$ ipython --no-banner

In [1]: import numpy as np

In [2]: np.set_printoptions(precision=2, suppress=True, linewidth=120, sign=" ")

In [3]: f = np.array([0, 1])

In [4]: E = np.array([np.roll(f, i) for i in range(2)])

In [5]: print(E)
[[ 0  1]
 [ 1  0]]

In [6]: A2 = np.array([[2, -3, -6], [7, -5, -5]])

In [7]: cent = np.kron(A2, E)

In [8]: cent.shape
Out[8]: (4, 6)

In [9]: np.linalg.matrix_rank(cent)
Out[9]: np.int64(4)

In [10]: round(float(np.linalg.norm(cent, 2)), 2), round(float(np.linalg.norm(A2, 2) * np.linalg.norm(E, 2)), 2)
Out[10]: (11.75, 11.75)

In [11]: np.poly(E)
Out[11]: array([ 1.,  0., -1.])

In [12]: np.round(np.linalg.det(2 * E), 2), round(float(np.linalg.det(E)), 2)
Out[12]: (np.float64(-4.0), -1.0)

In [13]: round(np.linalg.eigvals(E).sum().real, 2)
Out[13]: np.float64(0.0)

In [14]: round(float(np.linalg.det(E.T)), 2)
Out[14]: -1.0

In [15]: np.round(np.linalg.det(E[::-1]), 2)
Out[15]: np.float64(1.0)

In [16]: f = np.array([1, 2])

In [17]: A2 = E + np.outer(f, np.eye(2)[1])

In [18]: np.linalg.matrix_rank(A2 - E)
Out[18]: np.int64(1)

In [19]: A2
Out[19]: 
array([[ 0.,  2.],
       [ 1.,  2.]])

In [20]: x0 = np.array([-1, 1])

In [21]: 2 - np.linalg.matrix_rank(E - np.eye(2), tol=1e-8)
Out[21]: np.int64(1)

In [22]: np.sort(np.abs(np.degrees(np.angle(np.linalg.eigvals(E)))))
Out[22]: array([   0.,  180.])

In [23]: [p for p in range(1, 25) if np.allclose(np.linalg.matrix_power(E, p), np.eye(2))]
Out[23]: [2, 4, 6, 8, 10, 12, 14, 16, 18, 20, 22, 24]

In [24]: np.linalg.inv(E)
Out[24]: 
array([[ 0.,  1.],
       [ 1.,  0.]])

In [25]: rng = np.random.default_rng(8601)

In [26]: idx = rng.integers(0, 2, 4)

In [27]: m1 = (idx[:, None] == idx) * -1 + np.eye(4)

In [28]: m1
Out[28]: 
array([[ 0.,  0.,  0.,  0.],
       [ 0.,  0., -1., -1.],
       [ 0., -1.,  0., -1.],
       [ 0., -1., -1.,  0.]])

In [29]: cov = m1.T @ m1

In [30]: np.trace(cov), (m1 ** 2).sum()
Out[30]: (np.float64(6.0), np.float64(6.0))

In [31]: np.diag(cov)
Out[31]: array([ 0.,  2.,  2.,  2.])

In [32]: cov
Out[32]: 
array([[ 0.,  0.,  0.,  0.],
       [ 0.,  2.,  1.,  1.],
       [ 0.,  1.,  2.,  1.],
       [ 0.,  1.,  1.,  2.]])

In [33]: print(np.round(np.trace(np.linalg.pinv(cov) @ cov), 2))
3.0

In [34]: np.linalg.lstsq(cov[:-1].T, cov[-1])[2]
Out[34]: np.int32(2)

In [35]: np.unique(cov.round(6), axis=0).shape
Out[35]: (4, 4)

In [36]: print(np.allclose(cov[:-1].T @ np.linalg.lstsq(cov[:-1].T, cov[-1])[0], cov[-1]))
False

In [37]: round(float(np.linalg.det(m1[::-1])), 2)
Out[37]: 0.0

In [38]: np.einsum("ii->", m1)
Out[38]: np.float64(0.0)

In [39]: round(float(np.linalg.det(m1.T)), 2)
Out[39]: 0.0

In [40]: left, sv, Vh = np.linalg.svd(m1)

In [41]: np.argmax(sv[:-1] / (sv[1:] + 1e-6)) + 1
Out[41]: np.int64(3)

In [42]: A2 = left[:, :3] @ np.diag(sv[:3]) @ Vh[:3]

In [43]: round(float(np.linalg.norm(m1 - A2, 2)), 2), sv[3]
Out[43]: (0.0, np.float64(0.0))

In [44]: print(round(np.abs(m1 - A2).max(), 2))
0.0

In [45]: A2.round(2) + 0
Out[45]: 
array([[ 0.,  0.,  0.,  0.],
       [ 0.,  0., -1., -1.],
       [ 0., -1.,  0., -1.],
       [ 0., -1., -1.,  0.]])

In [46]: A2 = np.array([[1, 0, 2, 1], [2, 0, 0, 3], [2, 3, 1, 3], [3, 0, 3, 2]])

In [47]: mat = np.tril(A2)

In [48]: mat
Out[48]: 
array([[ 1,  0,  0,  0],
       [ 2,  0,  0,  0],
       [ 2,  3,  1,  0],
       [ 3,  0,  3,  2]])

In [49]: # triangular, det is the product of the diagonal

In [50]: left, sv, Vh = np.linalg.svd(mat)

In [51]: np.argmax(sv[:-1] / (sv[1:] + 1e-6)) + 1
Out[51]: np.int64(3)

In [52]: A2 = left[:, :3] @ np.diag(sv[:3]) @ Vh[:3]

In [53]: round(np.linalg.norm(mat - A2) / np.linalg.norm(mat), 2)
Out[53]: np.float64(0.0)

In [54]: np.linalg.matrix_rank(A2)
Out[54]: np.int64(3)

In [55]: A2.round(2) + 0
Out[55]: 
array([[ 1.,  0.,  0.,  0.],
       [ 2.,  0.,  0.,  0.],
       [ 2.,  3.,  1.,  0.],
       [ 3.,  0.,  3.,  2.]])

In [56]: round(np.abs(mat - A2).max(), 2)
Out[56]: np.float64(0.0)

In [57]: cov = mat.T @ mat

In [58]: print(np.trace(cov), (mat ** 2).sum())
41 41

In [59]: np.allclose(cov, cov.T)
Out[59]: True

In [60]: np.round(np.linalg.eigvalsh(cov)[::-1], 2) + 0
Out[60]: array([ 30.41,   8.15,   2.44,   0.  ])

In [61]: print((mat @ mat.T).shape)
(4, 4)

In [62]: hat = np.triu(np.array([[-3, -1, -2, -2], [3, -4, -5, 0], [-3, -1, -2, -5], [-3, -4, 1, 4]]), 1) + np.eye(4)

In [63]: A2 = hat @ mat @ np.linalg.inv(hat)

In [64]: print(np.linalg.matrix_rank(A2))
3

In [65]: np.round(np.poly(A2), 2) + 0
Out[65]: array([ 1., -4.,  5., -2.,  0.])

In [66]: A2 = mat / np.sqrt((mat ** 2).mean(axis=1, keepdims=True))

In [67]: A2[1]
Out[67]: array([ 2.,  0.,  0.,  0.])

In [68]: np.linalg.matrix_rank(mat - mat.mean(axis=1, keepdims=True))
Out[68]: np.int64(3)

In [69]: feats = np.load("test1.npy")

In [70]: feats
Out[70]: 
array([[-1.,  1.,  1.],
       [ 1., -1.,  1.],
       [ 1.,  1., -1.]])

In [71]: # symmetric

In [72]: hat = np.triu(np.array([[5, 4, 1], [4, 3, 3], [1, 0, 5]]), 1) + np.eye(3)

In [73]: A2 = hat @ feats @ np.linalg.inv(hat)

In [74]: np.round(np.poly(A2), 2) + 0
Out[74]: array([ 1.,  3.,  0., -4.])

In [75]: print(hat @ feats - feats @ hat)
[[ 5.  1.  1.]
 [ 3. -1. -1.]
 [ 0. -4. -4.]]

In [76]: A2
Out[76]: 
array([[  4., -18.,  54.],
       [  4., -14.,  36.],
       [  1.,  -3.,   7.]])

In [77]: np.einsum("ii->", feats)
Out[77]: np.float64(-3.0)

In [78]: x0 = np.array([2, 3, 2])

In [79]: rhs = feats @ x0

In [80]: rhs
Out[80]: array([ 3.,  1.,  3.])

In [81]: np.linalg.solve(feats, feats[:, 0])
Out[81]: array([ 1.,  0.,  0.])

In [82]: np.linalg.solve(feats.T, feats[0])
Out[82]: array([ 1.,  0.,  0.])
